$ python -q
>>> import numpy as np
>>> np.set_printoptions(precision=2, suppress=True, linewidth=160)
>>> tidy = lambda a: np.round(a, 2) + 0
>>> K = np.load("w.npy")
>>> K
array([[  2.65,   2.4 ,  -3.77, -11.86, -12.96,   8.01],
       [  8.12,   5.45,  -7.12,  -7.59, -13.14,  -4.86],
       [ -2.54,   6.45,  -2.02, -16.46,  -8.67,   1.32],
       [ -2.52, -13.5 ,  -2.  ,   7.61,  -4.28,  11.45],
       [ -0.78,   5.81, -17.44,  -2.11,   7.55,   0.49],
       [-16.59,  -2.94,  -3.86,   9.4 ,   0.12,  -3.6 ],
       [ -3.56, -16.3 ,  -0.97,   6.84,  -8.59,   0.37],
       [ -5.3 ,  -5.48,   8.19, -15.07,   5.05,  -4.7 ],
       [ -6.6 ,  -3.94,   6.51, -14.48,  -2.97,   8.94],
       [-11.76,  -9.38,  -6.67,  -7.39,  -4.03,   7.64],
       [ 15.81,  -4.17,  -4.28,  -0.89,   9.63,  -4.56],
       [  4.  ,   4.91,   6.89,  -8.38,  13.69,  -7.39],
       [ -9.78,  -6.51,   5.6 ,   8.84,  -3.2 ,  11.92],
       [  2.63,   2.58,  -1.95, -15.76,  10.11,   5.65],
       [  8.21,  -2.16,  -8.55,  -5.71,   2.27, -14.74],
       [ 12.65,  -7.55,   0.42,  -2.37,   5.3 ,  12.21],
       [  7.43,   7.04,  11.52,   5.51, -11.1 ,  -2.98],
       [  3.54, -11.03,  -3.44,  -4.65,  -7.97, -12.99],
       [ 18.32,  -4.64,  -0.15,  -4.59,   4.59,  -0.68],
       [  4.53,  -4.98,  -1.96,  -4.68,  17.83,   3.34],
       [  9.5 , -13.47,  -2.91,  -5.88,  -8.61,  -3.34],
       [ -7.62,   3.42, -13.78,  -1.86,   1.56,  11.6 ],
       [-11.75,  -6.1 ,   5.88, -13.4 ,   2.73,   1.76],
       [  3.13,   3.02,   1.18,   3.88,  19.1 ,  -0.05],
       [  5.46,   2.44,   1.68,  10.93,   1.27,  15.5 ],
       [  6.58,  -7.09,  13.9 ,  -3.1 ,  -9.91,  -2.29],
       [ -6.96, -14.99,   0.67,  10.37,  -2.65,   3.44],
       [ -9.65,  -6.07,  -9.33,  12.09,  -0.34,   6.05]])
>>> tidy(K.sum(axis=0))
array([ 17.15, -96.78, -27.76, -70.76,   2.38,  47.51])
>>> tidy(np.linalg.svd(K, compute_uv=False))
array([54.97, 46.88, 43.71, 38.73, 36.44, 35.24])
>>> tidy(np.linalg.norm(K))
np.float64(105.83)
>>> t = np.radians(120)
>>> Rm = np.eye(6)
>>> Rm[1, 1] = Rm[4, 4] = np.cos(t)
>>> Rm[1, 4], Rm[4, 1] = -np.sin(t), np.sin(t)
>>> tidy(Rm)
array([[ 1.  ,  0.  ,  0.  ,  0.  ,  0.  ,  0.  ],
       [ 0.  , -0.5 ,  0.  ,  0.  , -0.87,  0.  ],
       [ 0.  ,  0.  ,  1.  ,  0.  ,  0.  ,  0.  ],
       [ 0.  ,  0.  ,  0.  ,  1.  ,  0.  ,  0.  ],
       [ 0.  ,  0.87,  0.  ,  0.  , -0.5 ,  0.  ],
       [ 0.  ,  0.  ,  0.  ,  0.  ,  0.  ,  1.  ]])
>>> Y = K @ Rm.T
>>> tidy(np.abs(Y - K).max(axis=0))
array([ 0.  , 31.89,  0.  ,  0.  , 31.06,  0.  ])
>>> tidy(np.linalg.svd(K, compute_uv=False)), tidy(np.linalg.svd(Y, compute_uv=False))
(array([54.97, 46.88, 43.71, 38.73, 36.44, 35.24]), array([54.97, 46.88, 43.71, 38.73, 36.44, 35.24]))
>>> m1 = np.load("x.npy")
>>> m1
array([[-3, -2,  1,  2,  3, -1, -2,  1,  2],
       [ 2, -3, -2,  1,  2,  3, -1, -2,  1],
       [ 1,  2, -3, -2,  1,  2,  3, -1, -2],
       [-2,  1,  2, -3, -2,  1,  2,  3, -1],
       [-1, -2,  1,  2, -3, -2,  1,  2,  3],
       [ 3, -1, -2,  1,  2, -3, -2,  1,  2],
       [ 2,  3, -1, -2,  1,  2, -3, -2,  1],
       [ 1,  2,  3, -1, -2,  1,  2, -3, -2],
       [-2,  1,  2,  3, -1, -2,  1,  2, -3]])
>>> f, v = K[19], K[5]
>>> tidy(f @ v)
np.float64(-106.82)
>>> tidy(f @ f)
np.float64(400.13)
>>> pr = (f @ v) / (f @ f) * f
>>> print(tidy(np.linalg.norm(f + v) ** 2 + np.linalg.norm(f - v) ** 2))
1600.47
>>> np.linalg.matrix_rank(np.outer(f, v))
np.int64(1)
>>> tidy(np.sort(np.abs(np.fft.fft(m1[0])))), tidy(np.sort(np.linalg.svd(m1, compute_uv=False)))
(array([ 1.  ,  2.16,  2.16,  5.  ,  5.  ,  5.06,  5.06, 10.52, 10.52]), array([ 1.  ,  2.16,  2.16,  5.  ,  5.  ,  5.06,  5.06, 10.52, 10.52]))
>>> np.allclose(m1 @ m1.T, m1.T @ m1)
True
>>> m1 @ np.ones(9)
array([1., 1., 1., 1., 1., 1., 1., 1., 1.])
>>> print(m1 @ (-1.0) ** np.arange(9))
[ 1.  3. -1. -3.  1.  5. -1.  3. -7.]
>>> print((m1 @ m1)[0])
[-11   9  16  -2 -33  -9  30  16 -15]
>>> t = np.radians(60)
>>> Rm = np.eye(9)
>>> Rm[5, 5] = Rm[3, 3] = np.cos(t)
>>> Rm[5, 3], Rm[3, 5] = -np.sin(t), np.sin(t)
>>> tidy(Rm)
array([[ 1.  ,  0.  ,  0.  ,  0.  ,  0.  ,  0.  ,  0.  ,  0.  ,  0.  ],
       [ 0.  ,  1.  ,  0.  ,  0.  ,  0.  ,  0.  ,  0.  ,  0.  ,  0.  ],
       [ 0.  ,  0.  ,  1.  ,  0.  ,  0.  ,  0.  ,  0.  ,  0.  ,  0.  ],
       [ 0.  ,  0.  ,  0.  ,  0.5 ,  0.  ,  0.87,  0.  ,  0.  ,  0.  ],
       [ 0.  ,  0.  ,  0.  ,  0.  ,  1.  ,  0.  ,  0.  ,  0.  ,  0.  ],
       [ 0.  ,  0.  ,  0.  , -0.87,  0.  ,  0.5 ,  0.  ,  0.  ,  0.  ],
       [ 0.  ,  0.  ,  0.  ,  0.  ,  0.  ,  0.  ,  1.  ,  0.  ,  0.  ],
       [ 0.  ,  0.  ,  0.  ,  0.  ,  0.  ,  0.  ,  0.  ,  1.  ,  0.  ],
       [ 0.  ,  0.  ,  0.  ,  0.  ,  0.  ,  0.  ,  0.  ,  0.  ,  1.  ]])
>>> Y = m1 @ Rm.T
>>> tidy(np.linalg.det(Rm)), np.trace(Rm)
(np.float64(1.0), np.float64(8.0))
>>> tidy(np.abs(Y - m1).max(axis=0))
array([0.  , 0.  , 0.  , 3.23, 0.  , 2.37, 0.  , 0.  , 0.  ])
>>> np.allclose(m1 @ m1.T, Y @ Y.T)
True
>>> tidy(Y)
array([[-3.  , -2.  ,  1.  ,  0.13,  3.  , -2.23, -2.  ,  1.  ,  2.  ],
       [ 2.  , -3.  , -2.  ,  3.1 ,  2.  ,  0.63, -1.  , -2.  ,  1.  ],
       [ 1.  ,  2.  , -3.  ,  0.73,  1.  ,  2.73,  3.  , -1.  , -2.  ],
       [-2.  ,  1.  ,  2.  , -0.63, -2.  ,  3.1 ,  2.  ,  3.  , -1.  ],
       [-1.  , -2.  ,  1.  , -0.73, -3.  , -2.73,  1.  ,  2.  ,  3.  ],
       [ 3.  , -1.  , -2.  , -2.1 ,  2.  , -2.37, -2.  ,  1.  ,  2.  ],
       [ 2.  ,  3.  , -1.  ,  0.73,  1.  ,  2.73, -3.  , -2.  ,  1.  ],
       [ 1.  ,  2.  ,  3.  ,  0.37, -2.  ,  1.37,  2.  , -3.  , -2.  ],
       [-2.  ,  1.  ,  2.  , -0.23, -1.  , -3.6 ,  1.  ,  2.  , -3.  ]])
>>> rng = np.random.default_rng(5965)
>>> labels = rng.permutation(9)
>>> labels
array([4, 7, 1, 8, 2, 3, 0, 5, 6])
>>> Y = m1[labels][:, labels]
>>> Y
array([[-3,  2, -2,  3,  1,  2, -1, -2,  1],
       [-2, -3,  2, -2,  3, -1,  1,  1,  2],
       [ 2, -2, -3,  1, -2,  1,  2,  3, -1],
       [-1,  2,  1, -3,  2,  3, -2, -2,  1],
       [ 1, -1,  2, -2, -3, -2,  1,  2,  3],
       [-2,  3,  1, -1,  2, -3, -2,  1,  2],
       [ 3,  1, -2,  2,  1,  2, -3, -1, -2],
       [ 2,  1, -1,  2, -2,  1,  3, -3, -2],
       [ 1, -2,  3,  1, -1, -2,  2,  2, -3]])
>>> tidy(np.sort(np.abs(np.linalg.eigvals(Y))))
array([ 1.  ,  2.16,  2.16,  5.  ,  5.  ,  5.06,  5.06, 10.52, 10.52])
